% ipython --no-banner

In [1]: import numpy as np

In [2]: from numpy import linalg as LA

In [3]: np.set_printoptions(suppress=True, linewidth=120)

In [4]: m1 = np.loadtxt("w.csv", delimiter=",")

In [5]: m1
Out[5]: 
array([[ 0., -1., -1.,  2.,  2.],
       [ 0.,  0.,  1.,  0., -2.],
       [ 0.,  0.,  0., -2.,  1.],
       [ 0.,  0.,  0.,  0., -1.],
       [ 0.,  0.,  0.,  0.,  0.]])

In [6]: rng = np.random.default_rng(8139)

In [7]: out = m1 + rng.integers(-2, 3, (5, 4)) @ rng.integers(-2, 3, (4, 5))

In [8]: out
Out[8]: 
array([[ 2.,  2.,  3.,  2.,  7.],
       [-2.,  1.,  1.,  2., -2.],
       [ 4.,  2.,  0.,  4.,  6.],
       [ 0., -2., -4.,  0., -4.],
       [ 2.,  3., -2., -6.,  2.]])

In [9]: np.round(LA.svd(out - m1, compute_uv=False), 4) + 0
Out[9]: array([11.1339,  8.45  ,  5.3891,  2.3646,  0.    ])

In [10]: LA.matrix_rank(out - m1, tol=1e-8)
Out[10]: np.int64(4)

In [11]: out - m1
Out[11]: 
array([[ 2.,  3.,  4.,  0.,  5.],
       [-2.,  1.,  0.,  2.,  0.],
       [ 4.,  2.,  0.,  6.,  5.],
       [ 0., -2., -4.,  0., -3.],
       [ 2.,  3., -2., -6.,  2.]])

In [12]: W0 = np.load("case13.npy")

In [13]: W0
Out[13]: 
array([[ 0.05, -0.15,  0.15,  0.05],
       [-0.15,  0.45, -0.45, -0.15],
       [ 0.15, -0.45,  0.45,  0.15],
       [ 0.05, -0.15,  0.15,  0.05]])

In [14]: proj = np.triu(np.array([[3, -2, 0, 1], [-1, 0, 2, 3], [-1, 0, 3, -2], [1, 0, 3, -1]]), 1) + np.eye(4)

In [15]: out = proj @ W0 @ LA.inv(proj)

In [16]: np.round(proj @ W0 - W0 @ proj, 4)
Out[16]: 
array([[ 0.35, -0.95,  1.35,  1.05],
       [ 0.45, -1.65,  0.45, -1.65],
       [-0.1 ,  0.6 ,  0.6 ,  2.  ],
       [ 0.  ,  0.1 ,  0.3 ,  0.7 ]])

In [17]: np.round(np.poly(out), 4) + 0
Out[17]: array([ 1., -1.,  0.,  0.,  0.])

In [18]: np.trace(out), np.trace(W0)
Out[18]: (np.float64(1.0), np.float64(1.0))

In [19]: out = W0 + rng.integers(-2, 3, (4, 1)) @ rng.integers(-2, 3, (1, 4))

In [20]: out
Out[20]: 
array([[ 1.05,  1.85,  1.15,  0.05],
       [ 0.85,  2.45,  0.55, -0.15],
       [-1.85, -4.45, -1.55,  0.15],
       [-0.95, -2.15, -0.85,  0.05]])

In [21]: np.abs(out - W0).sum(axis=1)
Out[21]: array([4., 4., 8., 4.])

In [22]: np.round(out - W0, 4)
Out[22]: 
array([[ 1.,  2.,  1.,  0.],
       [ 1.,  2.,  1.,  0.],
       [-2., -4., -2.,  0.],
       [-1., -2., -1.,  0.]])

In [23]: w, vecs = LA.eigh(W0)

In [24]: np.round(vecs.T @ W0 @ vecs, 4) + 0
Out[24]: 
array([[0., 0., 0., 0.],
       [0., 0., 0., 0.],
       [0., 0., 0., 0.],
       [0., 0., 0., 1.]])

In [25]: (w > 1e-8).sum(), (w < -1e-8).sum()
Out[25]: (np.int64(1), np.int64(0))

In [26]: np.round(LA.eigvalsh(W0 + 2 * np.eye(4)), 4)
Out[26]: array([2., 2., 2., 3.])

In [27]: np.round(vecs.T @ vecs, 4) + 0
Out[27]: 
array([[1., 0., 0., 0.],
       [0., 1., 0., 0.],
       [0., 0., 1., 0.],
       [0., 0., 0., 1.]])

In [28]: np.round(LA.svd(W0, compute_uv=False), 4) + 0
Out[28]: array([1., 0., 0., 0.])
